>>> import numpy as np
>>> np.set_printoptions(precision=2, suppress=True, linewidth=120, floatmode="fixed")
>>> feats = np.loadtxt("sample9.csv", delimiter=",")
>>> feats
array([[ -2.00,  -4.00,   0.00,  -5.00,   1.00,  -1.00],
       [ -1.00,   6.00,  -8.00,  -4.00,  -5.00,  -1.00],
       [  0.00,   0.00,   0.00,   0.00,   0.00,   0.00],
       [ -2.00,  -4.00,   0.00,  -5.00,   1.00,  -1.00],
       [ -2.00,  -1.00,  -5.00,  -5.00,  -2.00,   2.00],
       [  2.00,  -2.00,  -2.00,   3.00,   1.00,   0.00],
       [ -1.00,   4.00,  -3.00,   1.00,  -3.00,   2.00],
       [ -2.00,  -4.00,  -2.00,   0.00,  -4.00,   7.00],
       [ -2.00,  -3.00,   0.00,   0.00,   0.00,   5.00],
       [  4.00,   1.00,  -2.00,   3.00,   1.00,  -5.00],
       [  0.00,   2.00,  -5.00,  -5.00,  -2.00,  -3.00],
       [ -2.00,  -2.00,  -5.00, -10.00,  -1.00,  -4.00],
       [  2.00,  -3.00,  -2.00,  -2.00,   2.00,  -6.00],
       [  0.00,   2.00,  -5.00,  -5.00,  -2.00,  -3.00],
       [  0.00,   2.00,  -5.00,  -5.00,  -2.00,  -3.00]])
>>> idx = feats[:, 4] > np.median(feats[:, 4])
>>> r0 = feats[idx].mean(axis=0) - feats[~idx].mean(axis=0)
>>> r0
array([ 1.29, -3.27,  3.89,  3.27,  3.48, -0.77])
>>> x = np.array([3, 0, 2, -3, 2, -2])
>>> y = feats @ x
>>> np.round(np.linalg.lstsq(feats, y)[0], 2) + 0
array([ 3.00,  0.00,  2.00, -3.00,  2.00, -2.00])
>>> try:
...     np.linalg.solve(feats, y)
... except np.linalg.LinAlgError as e:
...     print(e)
... 
Last 2 dimensions of the array must be square
>>> rng = np.random.default_rng(68548)
>>> y = y + 0.1 * rng.normal(size=15)
>>> y
array([ 12.97, -15.02,   0.04,  12.87,  -8.99,  -5.04, -22.06, -32.13, -15.94,  10.89,   6.80,  19.98,  23.98,   6.92,
         6.95])
>>> coef, *_ = np.linalg.lstsq(feats, y)
>>> np.round(feats.T @ (y - feats @ coef), 2) + 0
array([0.00, 0.00, 0.00, 0.00, 0.00, 0.00])
>>> F = np.load("w.npy")
>>> F
array([[ 4,  4, -2, -2,  3,  3],
       [ 3,  4,  4, -2, -2,  3],
       [ 3,  3,  4,  4, -2, -2],
       [-2,  3,  3,  4,  4, -2],
       [-2, -2,  3,  3,  4,  4],
       [ 4, -2, -2,  3,  3,  4]])
>>> # null space of dimension 1
>>> np.round(np.sort(np.abs(np.fft.fft(F[0]))), 2) + 0, np.round(np.sort(np.linalg.svd(F, compute_uv=False)), 2) + 0
(array([ 0.00,  5.57,  5.57,  9.64,  9.64, 10.00]), array([ 0.00,  5.57,  5.57,  9.64,  9.64, 10.00]))
>>> np.allclose(F @ F.T, F.T @ F)
True
>>> np.round(np.fft.fft(F[0]), 2) + 0
array([10.00+0.00j,  9.00+3.46j, -2.00-5.20j,  0.00+0.00j, -2.00+5.20j,  9.00-3.46j])
>>> F @ (-1.0) ** np.arange(6)
array([0.00, 0.00, 0.00, 0.00, 0.00, 0.00])
>>> F @ np.ones(6)
array([10.00, 10.00, 10.00, 10.00, 10.00, 10.00])
>>> np.allclose(F[:-1].T @ np.linalg.lstsq(F[:-1].T, F[-1])[0], F[-1])
True
>>> np.linalg.lstsq(F[:-1].T, F[-1])[2]
np.int32(5)
>>> np.abs(np.diag(np.linalg.qr(F)[1])) > 1e-9
array([ True,  True,  True,  True,  True, False])
>>> np.unique(F.round(6), axis=0).shape
(6, 6)
>>> x = np.array([3, 4, 1, 5, 2, 5])
>>> a = np.maximum(F @ x, 0)
>>> a
array([37, 30, 31, 27, 32, 43])
>>> F * (a > 1e-9)[:, None]
array([[ 4,  4, -2, -2,  3,  3],
       [ 3,  4,  4, -2, -2,  3],
       [ 3,  3,  4,  4, -2, -2],
       [-2,  3,  3,  4,  4, -2],
       [-2, -2,  3,  3,  4,  4],
       [ 4, -2, -2,  3,  3,  4]])
>>> np.maximum(F @ (3 * x), 0)
array([111,  90,  93,  81,  96, 129])
>>> X = np.array([[1, 0, 0, 2, 0, 0],
...     [0, -2, -1, 0, -2, 0],
...     [0, -2, -2, 0, 2, 0],
...     [-2, 0, 0, 1, 0, 0],
...     [0, 2, 2, 0, 0, 0],
...     [0, 0, 0, 0, 0, -2]])
>>> w1 = np.array([[3, 2, 0, 0],
...     [3, 4, 1, 2],
...     [5, 5, 1, 4],
...     [5, 2, 4, 4],
...     [5, 5, 3, 5],
...     [2, 1, 4, 5]])
>>> coef = np.array([-1, 2, 2, 1])
>>> hid = np.maximum(X @ w1 + coef, 0)
>>> np.linalg.matrix_rank(hid)
np.int64(4)
>>> Z = np.array([[0, 2, 2], [3, 3, 0], [1, 1, 0], [3, 0, 1]])
>>> hid @ Z
array([[ 61,  58,  33],
       [  0,   0,   0],
       [  4,   4,   0],
       [ 21,   6,   5],
       [105,  96,  43],
       [  0,   0,   0]])
>>> (hid @ Z).round(6).argmax(axis=1)
array([0, 0, 0, 0, 0, 0])
